$ python3 -q
>>> import numpy as np
>>> np.set_printoptions(precision=2, suppress=True, linewidth=140, legacy="1.25")
>>> mat = np.tril(np.array([[3, 1, 2, 1, 0, 0, 1, -1, -1],
...     [2, 0, -1, -1, -1, -3, 2, 3, -3],
...     [3, 3, 3, 1, -1, 1, 1, -3, -2],
...     [3, 1, 1, -1, 3, 0, -3, -2, 1],
...     [2, -3, 1, -2, 3, -2, 1, -2, 3],
...     [2, 2, 3, 1, 2, 0, 1, 0, 3],
...     [-3, 0, -1, -3, -2, -1, -1, 0, 1],
...     [-3, 1, 2, -1, 2, -1, 3, -2, 0],
...     [1, 1, -3, 2, 2, -3, 0, -2, 1]]), -1) + np.eye(9, dtype=int)
>>> mat
array([[ 1,  0,  0,  0,  0,  0,  0,  0,  0],
       [ 2,  1,  0,  0,  0,  0,  0,  0,  0],
       [ 3,  3,  1,  0,  0,  0,  0,  0,  0],
       [ 3,  1,  1,  1,  0,  0,  0,  0,  0],
       [ 2, -3,  1, -2,  1,  0,  0,  0,  0],
       [ 2,  2,  3,  1,  2,  1,  0,  0,  0],
       [-3,  0, -1, -3, -2, -1,  1,  0,  0],
       [-3,  1,  2, -1,  2, -1,  3,  1,  0],
       [ 1,  1, -3,  2,  2, -3,  0, -2,  1]])
>>> # triangular, det is the product of the diagonal
>>> round(np.linalg.norm(mat, 2) / np.linalg.norm(mat), 2)
0.64
>>> U, s, VT = np.linalg.svd(mat)
>>> s.round(2) + 0
array([8.27, 6.17, 5.53, 4.11, 3.35, 1.19, 0.6 , 0.15, 0.  ])
>>> np.argmax(s[:-1] / (s[1:] + 1e-6)) + 1
8
>>> B = U[:, :8] @ np.diag(s[:8]) @ VT[:8]
>>> np.linalg.matrix_rank(B)
8
>>> np.round(np.linalg.norm(mat - B, 2), 2), round(s[8], 2)
(0.0, 0.0)
>>> round(float(np.linalg.norm(mat - B) / np.linalg.norm(mat)), 2)
0.0
>>> W0 = np.loadtxt("test2.csv", delimiter=",")
>>> W0
array([[0., 0., 2., 2., 0.],
       [2., 3., 3., 2., 1.],
       [3., 3., 0., 2., 0.],
       [2., 1., 1., 1., 0.],
       [1., 3., 3., 0., 3.],
       [2., 3., 2., 1., 0.]])
>>> x0 = np.array([1, 6, 3, 9, 0])
>>> target = W0 @ x0
>>> np.round(np.linalg.pinv(W0) @ W0, 2) + 0
array([[1., 0., 0., 0., 0.],
       [0., 1., 0., 0., 0.],
       [0., 0., 1., 0., 0.],
       [0., 0., 0., 1., 0.],
       [0., 0., 0., 0., 1.]])
>>> np.round(np.linalg.lstsq(W0, target)[0], 2) + 0
array([1., 6., 3., 9., 0.])
>>> target
array([24., 47., 39., 20., 28., 35.])
>>> rng = np.random.default_rng(312)
>>> target = target + 0.3 * rng.normal(size=6)
>>> target
array([24.21, 46.78, 39.33, 20.03, 27.85, 35.  ])
>>> coef, *_ = np.linalg.lstsq(W0, target)
>>> coef
array([0.98, 6.01, 2.89, 9.16, 0.04])
>>> coef.round()
array([1., 6., 3., 9., 0.])
>>> [round(float(np.linalg.norm(np.linalg.solve(W0.T @ W0 + lam * np.eye(5), W0.T @ target))), 2) for lam in (0, 1, 10, 100)]
[11.37, 9.95, 8.11, 4.03]
>>> u, r1 = W0[4], W0[5]
>>> u @ r1
17.0
>>> u @ u
28.0
>>> pr = (u @ r1) / (u @ u) * u
>>> np.outer(u, r1)
array([[2., 3., 2., 1., 0.],
       [6., 9., 6., 3., 0.],
       [6., 9., 6., 3., 0.],
       [0., 0., 0., 0., 0.],
       [6., 9., 6., 3., 0.]])
>>> pr
array([0.61, 1.82, 1.82, 0.  , 1.82])
>>> M = np.load("case14.npy")
>>> M.round(2) + 0
array([[ 0.73, -0.26,  0.08,  0.17, -0.03, -0.19,  0.13, -0.2 ],
       [-0.26,  0.74,  0.07,  0.2 ,  0.  , -0.22,  0.14, -0.12],
       [ 0.08,  0.07,  0.58, -0.32,  0.  , -0.34,  0.  ,  0.1 ],
       [ 0.17,  0.2 , -0.32,  0.46,  0.05, -0.03, -0.09, -0.26],
       [-0.03,  0.  ,  0.  ,  0.05,  0.06, -0.06, -0.23, -0.02],
       [-0.19, -0.22, -0.34, -0.03, -0.06,  0.39,  0.14,  0.1 ],
       [ 0.13,  0.14,  0.  , -0.09, -0.23,  0.14,  0.87,  0.03],
       [-0.2 , -0.12,  0.1 , -0.26, -0.02,  0.1 ,  0.03,  0.17]])
>>> round(float(np.linalg.det(M)), 2)
-0.0
>>> np.allclose(M @ M.T, M.T @ M)
True
>>> np.round(np.abs(np.linalg.eigvals(M)).max(), 2)
1.0
>>> np.round(np.linalg.matrix_power(M, 4), 2) + 0
array([[ 0.73, -0.26,  0.08,  0.17, -0.03, -0.19,  0.13, -0.2 ],
       [-0.26,  0.74,  0.07,  0.2 ,  0.  , -0.22,  0.14, -0.12],
       [ 0.08,  0.07,  0.58, -0.32,  0.  , -0.34,  0.  ,  0.1 ],
       [ 0.17,  0.2 , -0.32,  0.46,  0.05, -0.03, -0.09, -0.26],
       [-0.03,  0.  ,  0.  ,  0.05,  0.06, -0.06, -0.23, -0.02],
       [-0.19, -0.22, -0.34, -0.03, -0.06,  0.39,  0.14,  0.1 ],
       [ 0.13,  0.14,  0.  , -0.09, -0.23,  0.14,  0.87,  0.03],
       [-0.2 , -0.12,  0.1 , -0.26, -0.02,  0.1 ,  0.03,  0.17]])
